% python3 -q
>>> import numpy as np
>>> np.set_printoptions(precision=1, suppress=True, linewidth=200, legacy="1.25")
>>> tidy = lambda a: np.round(a, 1) + 0
>>> J = np.loadtxt("test16.csv", delimiter=",")
>>> tidy(J)
array([[-15. ,   1.3, -17.6, -25.4,   5.1],
       [-13.8,   1. , -16.6, -23.7,   3.5],
       [-13.6,   0.9, -16.4, -23.2,   3. ],
       [-10.2,   0.1, -13.2, -17.6,  -1.4],
       [ -8.9,  -0.2, -11.8, -15.4,  -2.8],
       [ -6. ,  -0.8,  -8.4, -10. ,  -4.8],
       [ -3.9,  -1.1,  -5.4,  -5.8,  -4.7],
       [  5.1,   3.1,   1.3,   0.5,  -0.6],
       [ 11.1,   5.9,   0.7,  -0.3,  -7.9],
       [ 21.4,   9.9,  -1.3,  -1.3, -25.4],
       [ 31.2,  13.2,  -3.4,  -1.9, -44.4]])
>>> Y = J / np.sqrt((J ** 2).mean(axis=1, keepdims=True))
>>> tidy(Y[10])
array([ 1.2,  0.5, -0.1, -0.1, -1.8])
>>> np.linalg.matrix_rank(J - J.mean(axis=1, keepdims=True))
3
>>> left, s, Vt = np.linalg.svd(J)
>>> np.argmax(s[:-1] / (s[1:] + 1e-6)) + 1
3
>>> Y = left[:, :3] @ np.diag(s[:3]) @ Vt[:3]
>>> np.linalg.matrix_rank(Y)
3
>>> tidy(np.linalg.norm(J - Y) / np.linalg.norm(J))
0.0
>>> np.linalg.matrix_rank(J, rtol=0.05)
3
>>> tidy(Y)
array([[-15. ,   1.3, -17.6, -25.4,   5.1],
       [-13.8,   1. , -16.6, -23.7,   3.5],
       [-13.6,   0.9, -16.4, -23.2,   3. ],
       [-10.2,   0.1, -13.2, -17.6,  -1.4],
       [ -8.9,  -0.2, -11.8, -15.4,  -2.8],
       [ -6. ,  -0.8,  -8.4, -10. ,  -4.8],
       [ -3.9,  -1.1,  -5.4,  -5.8,  -4.7],
       [  5.1,   3.1,   1.3,   0.5,  -0.6],
       [ 11.1,   5.9,   0.7,  -0.3,  -7.9],
       [ 21.4,   9.9,  -1.3,  -1.3, -25.4],
       [ 31.2,  13.2,  -3.4,  -1.9, -44.4]])
>>> C = J[[10, 6]].astype(float)
>>> for _ in range(4):
...     idx = np.linalg.norm(J[:, None] - C, axis=-1).argmin(axis=1)
...     C = np.array([J[idx == j].mean(axis=0) for j in range(2)])
... 
>>> idx
array([1, 1, 1, 1, 1, 1, 1, 1, 1, 0, 0])
>>> np.abs(C[1] - C[0]).argmax()
4
>>> tidy(C[1] - C[0])
array([-32.4, -10.4,  -7.4, -11.8,  33.7])
>>> print(np.bincount(idx))
[2 9]
>>> Xs = J - J.mean(axis=0)
>>> left, s, Vt = np.linalg.svd(Xs, full_matrices=False)
>>> np.linalg.matrix_rank(Xs)
3
>>> print(np.abs(Vt[0]).argmax())
0
>>> tidy(s ** 2 / (s ** 2).sum())
array([0.9, 0.1, 0. , 0. , 0. ])
>>> K = np.load("m.npy")
>>> K
array([[4, 4, 4, 4, 3, 4],
       [4, 4, 4, 4, 3, 4],
       [3, 3, 3, 3, 2, 3],
       [2, 2, 2, 2, 1, 2]])
>>> left, s, Vt = np.linalg.svd(J)
>>> vecs = Vt[:(s > 1e-8).sum()]
>>> rng = np.random.default_rng(72)
>>> vec = J[9] + -1 * J[6] + rng.integers(2) * np.eye(5)[1]
>>> tidy(vec)
array([ 25.3,  12. ,   4.1,   4.5, -20.6])
>>> tidy(np.linalg.norm(vec - vecs.T @ vecs @ vec))
0.8
>>> np.allclose(vecs.T @ vecs @ vec, vec)
False
>>> Y = J / np.linalg.norm(J, axis=1, keepdims=True)
>>> C2 = Y @ Y.T
>>> tidy(np.linalg.norm(Y, axis=1))
array([1., 1., 1., 1., 1., 1., 1., 1., 1., 1., 1.])
>>> left, s, Vt = np.linalg.svd(K)
>>> vecs = Vt[:(s > 1e-8).sum()]
>>> vec = K[0] + -3 * K[1] + rng.integers(2) * np.eye(6)[3]
>>> vec
array([-8., -8., -8., -7., -6., -8.])
>>> np.allclose(vecs.T @ vecs @ vec, vec)
False
>>> print(tidy(vecs.T @ vecs))
[[0.2 0.2 0.2 0.2 0.  0.2]
 [0.2 0.2 0.2 0.2 0.  0.2]
 [0.2 0.2 0.2 0.2 0.  0.2]
 [0.2 0.2 0.2 0.2 0.  0.2]
 [0.  0.  0.  0.  1.  0. ]
 [0.2 0.2 0.2 0.2 0.  0.2]]
>>> print(tidy(np.diag(vecs.T @ vecs)))
[0.2 0.2 0.2 0.2 1.  0.2]
>>> print(np.linalg.matrix_rank(np.vstack([K, vec])))
3
>>> left, s, Vt = np.linalg.svd(K)
>>> tidy(s)
array([15.7,  0.5,  0. ,  0. ])
>>> Y = left[:, :2] @ np.diag(s[:2]) @ Vt[:2]
>>> tidy(np.linalg.norm(K - Y) / np.linalg.norm(K))
0.0
>>> tidy(Y)
array([[4., 4., 4., 4., 3., 4.],
       [4., 4., 4., 4., 3., 4.],
       [3., 3., 3., 3., 2., 3.],
       [2., 2., 2., 2., 1., 2.]])
>>> np.linalg.matrix_rank(K, rtol=0.05)
1
>>> tidy(np.abs(K - Y).max())
0.0
>>> np.linalg.cond(K) > 100
True
>>> np.argsort(-np.linalg.norm(K, axis=0).round(6), kind="stable")[:3]
array([0, 1, 2])
>>> print([round(float(x), 1) for x in np.linalg.svd(K, compute_uv=False)[:3]])
[15.7, 0.5, 0.0]
>>> print(tidy(np.linalg.norm(K, 2) / np.linalg.norm(K)))
1.0
>>> arr = rng.normal(size=(31, 5))
>>> arr = 5 * arr / np.linalg.norm(arr, axis=1, keepdims=True)
>>> tidy(arr)
array([[-0.1,  1.2, -3.4, -2.8, -1.9],
       [ 2.9,  3.3,  0.9,  1.3, -1.8],
       [-2.4,  1. ,  1.5, -0.2, -4. ],
       [ 0.7,  0.3, -2.1,  2.1,  3.9],
       [ 2.4,  0.4, -1.7,  1.5, -3.7],
       [ 2.7,  2.4,  0.2,  3.1, -1.5],
       [ 3. ,  1.8, -0.2,  2.7, -2.4],
       [-0.9, -4.2,  0.2,  1.6,  1.9],
       [ 1.1,  1.7,  2.4, -3.8, -1. ],
       [-2.9, -1.4,  0.5,  3.5, -1.5],
       [-1.2, -3.6,  2.1, -1. ,  2.3],
       [ 1.2, -1.7, -4.2, -1.7, -0.5],
       [ 0.1,  2.3, -4.1, -1.4, -1. ],
       [ 3.1,  1.6,  0.1, -0.5, -3.6],
       [ 0.1, -4. , -2.5, -1.5,  0.5],
       [ 1.5,  1.6,  2.9, -3.1, -1.5],
       [-1.7,  0.4, -2. ,  0.5,  4.2],
       [ 4.3, -0.9, -2. ,  0.8, -1.2],
       [-1. ,  4.4, -2. ,  0.5, -0.5],
       [ 3.6,  0.9, -1.7,  2.8,  0.5],
       [-2.1, -1.6, -4.1, -1.2, -0.1],
       [-2. , -4.1, -0.4, -2.1,  0.2],
       [ 1.9,  0.1, -2.9, -3.5,  1.1],
       [-2.1,  0.2,  0.1, -4.1, -2. ],
       [-0.8, -4.4,  1.3,  1.7,  0. ],
       [-1. ,  1.7,  3.6,  2.7,  1. ],
       [ 1.3,  1.3, -1.3,  3.3, -3. ],
       [ 2.1, -2.8,  1.5,  1.4,  2.9],
       [ 0.7,  1.1,  3.1, -0.7, -3.6],
       [ 3.7,  2.5, -0.9, -0.8, -1.9],
       [-1. , -3.3,  2.9,  1.5,  1.5]])
>>> idx = rng.permutation(5)
>>> Y = arr[:, idx] * rng.choice([-1, 1], 5)
>>> print(tidy(Y))
[[-3.4  0.1 -2.8  1.9  1.2]
 [ 0.9 -2.9  1.3  1.8  3.3]
 [ 1.5  2.4 -0.2  4.   1. ]
 [-2.1 -0.7  2.1 -3.9  0.3]
 [-1.7 -2.4  1.5  3.7  0.4]
 [ 0.2 -2.7  3.1  1.5  2.4]
 [-0.2 -3.   2.7  2.4  1.8]
 [ 0.2  0.9  1.6 -1.9 -4.2]
 [ 2.4 -1.1 -3.8  1.   1.7]
 [ 0.5  2.9  3.5  1.5 -1.4]
 [ 2.1  1.2 -1.  -2.3 -3.6]
 [-4.2 -1.2 -1.7  0.5 -1.7]
 [-4.1 -0.1 -1.4  1.   2.3]
 [ 0.1 -3.1 -0.5  3.6  1.6]
 [-2.5 -0.1 -1.5 -0.5 -4. ]
 [ 2.9 -1.5 -3.1  1.5  1.6]
 [-2.   1.7  0.5 -4.2  0.4]
 [-2.  -4.3  0.8  1.2 -0.9]
 [-2.   1.   0.5  0.5  4.4]
 [-1.7 -3.6  2.8 -0.5  0.9]
 [-4.1  2.1 -1.2  0.1 -1.6]
 [-0.4  2.  -2.1 -0.2 -4.1]
 [-2.9 -1.9 -3.5 -1.1  0.1]
 [ 0.1  2.1 -4.1  2.   0.2]
 [ 1.3  0.8  1.7  0.  -4.4]
 [ 3.6  1.   2.7 -1.   1.7]
 [-1.3 -1.3  3.3  3.   1.3]
 [ 1.5 -2.1  1.4 -2.9 -2.8]
 [ 3.1 -0.7 -0.7  3.6  1.1]
 [-0.9 -3.7 -0.8  1.9  2.5]
 [ 2.9  1.   1.5 -1.5 -3.3]]
>>> left, _, Vt = np.linalg.svd(arr.T @ Y)
>>> tidy(left @ Vt)
array([[ 0., -1.,  0.,  0.,  0.],
       [ 0.,  0.,  0.,  0.,  1.],
       [ 1.,  0.,  0.,  0.,  0.],
       [ 0.,  0.,  1.,  0.,  0.],
       [ 0.,  0.,  0., -1.,  0.]])
>>> idx
array([2, 0, 3, 4, 1])
>>> Xs = arr - arr.mean(axis=0)
>>> left, s, Vt = np.linalg.svd(Xs, full_matrices=False)
>>> tidy(s)
array([16.3, 13.3, 12.1,  9.1,  8.9])
>>> np.abs(Vt[0]).argmax()
1
>>> print(tidy(Xs.mean(axis=0)))
[0. 0. 0. 0. 0.]
>>> Y = np.c_[arr[:, :3] @ np.array([[0, -1, 2], [-2, -2, -2], [0, 1, -1]]), np.array([-3, 0, -3, 2, 3, 3, 3, 3, -2, -3, 0, 1, -1, -1, -2, -1, 1, -2, 1, 1, 0, -1, 0, 1, 0, 1, 1, -3, 1, 3, -1])]
>>> print(tidy(Y))
[[-2.4 -5.7  0.9 -3. ]
 [-6.5 -8.5 -1.6  0. ]
 [-1.9  2.  -8.2 -3. ]
 [-0.7 -3.5  2.8  2. ]
 [-0.7 -4.9  5.8  3. ]
 [-4.8 -7.2  0.3  3. ]
 [-3.5 -6.8  2.7  3. ]
 [ 8.5  9.5  6.5  3. ]
 [-3.5 -2.2 -3.7 -2. ]
 [ 2.7  6.2 -3.6 -3. ]
 [ 7.2 10.5  2.6  0. ]
 [ 3.3 -2.   9.9  1. ]
 [-4.5 -8.7 -0.3 -1. ]
 [-3.1 -6.1  3.  -1. ]
 [ 8.1  5.5 10.6 -2. ]
 [-3.2 -1.9 -3.  -1. ]
 [-0.8 -1.2 -2.2  1. ]
 [ 1.8 -4.4 12.3 -2. ]
 [-8.9 -9.9 -8.8  1. ]
 [-1.8 -7.1  7.2  1. ]
 [ 3.3  1.3  3.2  0. ]
 [ 8.1  9.7  4.6 -1. ]
 [-0.1 -4.9  6.6  0. ]
 [-0.4  1.8 -4.6  1. ]
 [ 8.9 11.   6.   0. ]
 [-3.4  1.2 -9.   1. ]
 [-2.5 -5.1  1.2  1. ]
 [ 5.7  5.1  8.3 -3. ]
 [-2.3  0.  -3.9  1. ]
 [-5.  -9.6  3.2  3. ]
 [ 6.7 10.6  1.7 -1. ]]
>>> tidy(np.linalg.lstsq(arr, Y[:, 0])[0])
array([ 0., -2.,  0.,  0.,  0.])
>>> tidy(np.linalg.norm(Y - arr @ np.linalg.lstsq(arr, Y)[0], axis=0))
array([0. , 0. , 0. , 9.4])
>>> print(np.linalg.matrix_rank(np.c_[arr, Y]))
6
>>> d = np.linalg.norm(Y[:, None] - Y[None], axis=-1)
>>> np.linalg.matrix_rank(d ** 2)
6
>>> np.flatnonzero(d[11] < d.mean() / 2)
array([11, 17, 22])
>>> d.shape
(31, 31)
>>> np.unravel_index(d.round(6).argmax(), d.shape)
(18, 24)
>>> m1 = np.loadtxt("x.csv", delimiter=",")
>>> tidy(m1)
array([[ 0.9,  0.1, -0.2,  0.2],
       [ 0.1,  0.8,  0.2, -0.3],
       [-0.2,  0.2,  0.8,  0.3],
       [ 0.2, -0.3,  0.3,  0.5]])
>>> left, s, Vt = np.linalg.svd(m1)
>>> vecs = Vt[:(s > 1e-8).sum()]
>>> vec = m1[1] + 3 * m1[3] + rng.integers(2) * np.eye(4)[3]
>>> tidy(vec)
array([ 0.9, -0.1,  1.2,  2.2])
>>> tidy(vecs.T @ vecs)
array([[ 0.9,  0.1, -0.2,  0.2],
       [ 0.1,  0.8,  0.2, -0.3],
       [-0.2,  0.2,  0.8,  0.3],
       [ 0.2, -0.3,  0.3,  0.5]])
>>> tidy(np.diag(vecs.T @ vecs))
array([0.9, 0.8, 0.8, 0.5])
>>> np.allclose(vecs.T @ vecs @ vec, vec)
False
>>> P = np.triu(np.array([[1, 0, 0, 0], [2, 2, 1, 3], [2, 2, 2, 0], [1, 0, 2, 1]]), 1) + np.eye(4)
>>> Y = P @ m1 @ np.linalg.inv(P)
>>> tidy(np.linalg.det(Y))
0.0
>>> print(np.linalg.matrix_rank(Y))
3
>>> r = np.linalg.matrix_rank(m1)
>>> r
3
>>> N = np.linalg.svd(m1)[2][r:].T
>>> tidy(N @ N.T)
array([[ 0.1, -0.1,  0.2, -0.2],
       [-0.1,  0.2, -0.2,  0.3],
       [ 0.2, -0.2,  0.2, -0.3],
       [-0.2,  0.3, -0.3,  0.5]])
>>> print(np.allclose(m1 @ N, 0))
True
>>> [int(np.linalg.matrix_rank(m1[:, :j + 1])) for j in range(4)]
[1, 2, 3, 3]
>>> [int(np.linalg.matrix_rank(np.delete(m1, i, axis=0))) for i in range(4)]
[3, 3, 3, 3]
>>> np.linalg.matrix_rank(m1.T @ m1), np.linalg.matrix_rank(m1 @ m1.T)
(3, 3)
>>> tidy(m1 @ N)
array([[0.],
       [0.],
       [0.],
       [0.]])
